% python3 -q
>>> import numpy as np
>>> np.set_printoptions(precision=1, suppress=True, linewidth=140, legacy="1.25")
>>> rd = lambda a: np.round(a, 1) + 0
>>> K = -3 * np.eye(4) + np.ones((4, 4))
>>> K
array([[-2.,  1.,  1.,  1.],
       [ 1., -2.,  1.,  1.],
       [ 1.,  1., -2.,  1.],
       [ 1.,  1.,  1., -2.]])
>>> rd(np.linalg.svd(K, compute_uv=False))
array([3., 3., 3., 1.])
>>> np.abs(K).max()
2.0
>>> K.shape
(4, 4)
>>> K[4]
Traceback (most recent call last):
  File "<python-input-8>", line 1, in <module>
    K[4]
    ~^^^
IndexError: index 4 is out of bounds for axis 0 with size 4
>>> np.count_nonzero(K)
16
>>> K - K[0]
array([[ 0.,  0.,  0.,  0.],
       [ 3., -3.,  0.,  0.],
       [ 3.,  0., -3.,  0.],
       [ 3.,  0.,  0., -3.]])
>>> rd(K.mean(axis=0))
array([0.2, 0.2, 0.2, 0.2])
>>> W0 = np.array([[0, 0, 1, 1], [0, 0, 0, 1], [1, 0, 0, 1], [1, 1, 1, 0]])
>>> W0
array([[0, 0, 1, 1],
       [0, 0, 0, 1],
       [1, 0, 0, 1],
       [1, 1, 1, 0]])
>>> # equal to its transpose
>>> W0.sum(axis=0)
array([2, 1, 2, 3])
>>> np.trace(W0 @ W0 @ W0) // 6
1
>>> Lm = np.diag(W0.sum(axis=1)) - W0
>>> (np.linalg.eigvalsh(Lm) < 1e-8).sum()
1
>>> rd(np.linalg.eigvalsh(Lm))
array([0., 1., 3., 4.])
>>> Lm
array([[ 2,  0, -1, -1],
       [ 0,  1,  0, -1],
       [-1,  0,  2, -1],
       [-1, -1, -1,  3]])
>>> np.linalg.matrix_rank(Lm)
3
>>> Lm @ np.ones(4)
array([0., 0., 0., 0.])
>>> M = np.array([[-0.9, -8.3, -14.0, 3.9, 11.2, 18.5],
...     [-9.7, 17.0, -18.4, 22.6, 3.9, 34.1],
...     [-12.0, 6.9, -34.2, 2.8, 15.8, 31.3],
...     [-12.4, 10.5, -31.9, 8.0, 12.8, 35.1],
...     [0.2, -0.5, -14.1, 8.7, 5.3, 26.9],
...     [-5.9, 26.0, -7.8, 5.9, -10.4, 15.9],
...     [-10.1, 22.6, -6.0, 25.3, -3.1, 21.5],
...     [-2.0, 24.9, -4.3, 4.8, -13.6, 16.2]])
>>> U, s, Vh = np.linalg.svd(M)
>>> np.argmax(s[:-1] / (s[1:] + 1e-6)) + 1
4
>>> A2 = U[:, :4] @ np.diag(s[:4]) @ Vh[:4]
>>> rd(np.abs(M - A2).max())
0.3
>>> rd(np.linalg.norm(M - A2) / np.linalg.norm(M))
0.0
>>> rd(np.linalg.norm(M - A2, 2)), rd(s[4])
(0.6, 0.6)
>>> np.linalg.matrix_rank(M, rtol=0.05)
4
>>> E = np.load("w.npy")
>>> E
array([[-2,  2,  1],
       [-1, -7,  0],
       [ 1,  1, -8]])
>>> np.allclose(E, E.T)
False
>>> (E + E.T) / 2
array([[-2. ,  0.5,  1. ],
       [ 0.5, -7. ,  0.5],
       [ 1. ,  0.5, -8. ]])
>>> evals, vecs = np.linalg.eig(E)
>>> rd(evals)
array([-2.3, -8.2, -6.5])
>>> rd(np.sort(np.linalg.eigvals(E @ E)))
array([ 5.2, 42. , 67.7])
>>> rd(E @ vecs[:, 0] - evals[0] * vecs[:, 0])
array([0., 0., 0.])
>>> rd(np.sort(np.linalg.eigvals(E.T)))
array([-8.2, -6.5, -2.3])
>>> rng = np.random.default_rng(2326)
>>> labels = rng.permutation(3)
>>> labels
array([0, 2, 1])
>>> A2 = E[labels][:, labels]
>>> np.allclose(A2, E)
False
>>> rd(np.linalg.det(A2)), rd(np.linalg.det(E[labels]))
(-122.0, 122.0)
>>> x = np.array([1, 3, 3])
>>> target = E @ x
>>> beta, lr = np.zeros(3), 1 / np.linalg.norm(E, 2) ** 2
>>> for i in range(12):
...     beta -= lr * E.T @ (E @ beta - target)
...     if i % 2 == 0: print(i, round(np.linalg.norm(E @ beta - target), 1))
... 
0 7.8
2 2.2
4 1.9
6 1.7
8 1.5
10 1.3
>>> rd(np.linalg.cond(E))
4.1
>>> rd(beta)
array([0.4, 3. , 2.9])
>>> r0 = np.array([-5, -3, 5])
>>> np.array([np.convolve(row, r0, "same") for row in E])
array([[ -4, -21,   7],
       [ 38,  16, -35],
       [ -8,  42,  29]])
>>> np.cross(E[1, :3], E[2, :3])
array([56, -8,  6])
>>> np.polyval(r0, E[1])
array([   3, -219,    5])
>>> np.correlate(E[1], E[2], "full")
array([ 8, 55, -8, -7,  0])
>>> X = np.array([[-2, -2, 2],
...     [-1, 0, 0],
...     [1, -1, 1],
...     [-1, 1, 1],
...     [2, 0, -2],
...     [2, 1, -2]])
>>> X[:, 2] = -1 * X[:, 1]
>>> X
array([[-2, -2,  2],
       [-1,  0,  0],
       [ 1, -1,  1],
       [-1,  1, -1],
       [ 2,  0,  0],
       [ 2,  1, -1]])
>>> A2 = X + rng.integers(-2, 3, (6, 2)) @ rng.integers(-2, 3, (2, 3))
>>> A2
array([[-5, -4,  2],
       [-3,  0,  2],
       [-2, -5, -2],
       [ 2,  5,  2],
       [ 0, -2, -1],
       [-1, -1, -1]])
>>> rd(np.linalg.svd(A2 - X, compute_uv=False))
array([9.8, 3.9, 0. ])
>>> np.abs(A2 - X).sum(axis=1)
array([ 5,  4, 10, 10,  5,  5])
